In [1]: import numpy as np

In [2]: np.set_printoptions(precision=1, suppress=True, linewidth=200, floatmode="fixed")

In [3]: mat = np.load("block13.npy")

In [4]: mat
Out[4]: 
array([[-1.3,  0.0, -0.7,  1.0, -0.1,  0.2, -0.2,  0.1],
       [ 0.2,  0.2,  0.0, -2.2,  0.5,  0.4,  1.1, -0.3],
       [ 0.5,  0.1, -0.9, -0.9, -0.6, -0.9, -1.2,  1.1],
       [-1.5,  0.2, -1.4,  1.0, -1.2, -1.0,  0.0,  1.5],
       [ 0.8,  0.8,  0.8, -0.3, -0.5,  1.1, -0.1, -0.1],
       [ 0.6, -1.9,  1.7,  1.3,  0.0,  0.7,  1.6, -0.4],
       [-0.6,  0.6, -1.6,  1.1, -0.2,  0.4,  0.3,  0.4],
       [-1.3, -0.1, -0.4,  1.2,  0.0,  0.3, -0.4,  0.1],
       [ 1.3, -0.7,  1.3,  0.8,  0.9,  0.0,  0.0,  1.3],
       [ 0.1, -0.1,  0.5, -0.7,  0.4,  1.4, -0.6,  0.3]])

In [5]: O, evecs = np.linalg.qr(mat[:, :1])[0], np.linalg.qr(mat[:, 1:])[0]

In [6]: sv = np.linalg.svd(O.T @ evecs, compute_uv=False)

In [7]: np.degrees(np.arccos(sv.clip(0, 1)))
Out[7]: array([30.2])

In [8]: round(np.linalg.norm(O @ O.T - evecs @ evecs.T, 2), 1)
Out[8]: np.float64(1.0)

In [9]: (sv > 0.9).sum()
Out[9]: np.int64(0)

In [10]: A2 = np.c_[mat[:, :3] @ np.array([[1, 2, -2], [0, 2, 0], [2, 0, 1]]), np.array([0, 1, 0, -2, 0, 0, 2, 1, 2, -1])]

In [11]: A2
Out[11]: 
array([[-2.7, -2.6,  1.9,  0.0],
       [ 0.2,  0.8, -0.4,  1.0],
       [-1.3,  1.2, -1.9,  0.0],
       [-4.3, -2.6,  1.6, -2.0],
       [ 2.4,  3.2, -0.8,  0.0],
       [ 4.0, -2.6,  0.5,  0.0],
       [-3.8,  0.0, -0.4,  2.0],
       [-2.1, -2.8,  2.2,  1.0],
       [ 3.9,  1.2, -1.3,  2.0],
       [ 1.1,  0.0,  0.3, -1.0]])

In [12]: np.round(np.linalg.norm(A2 - mat @ np.linalg.lstsq(mat, A2)[0], axis=0), 1) + 0
Out[12]: array([0.0, 0.0, 0.0, 2.0])

In [13]: np.linalg.matrix_rank(np.c_[mat, A2])
Out[13]: np.int64(9)

In [14]: np.round(np.linalg.lstsq(mat, A2[:, 0])[0], 1) + 0
Out[14]: array([1.0, 0.0, 2.0, 0.0, 0.0, 0.0, 0.0, 0.0])
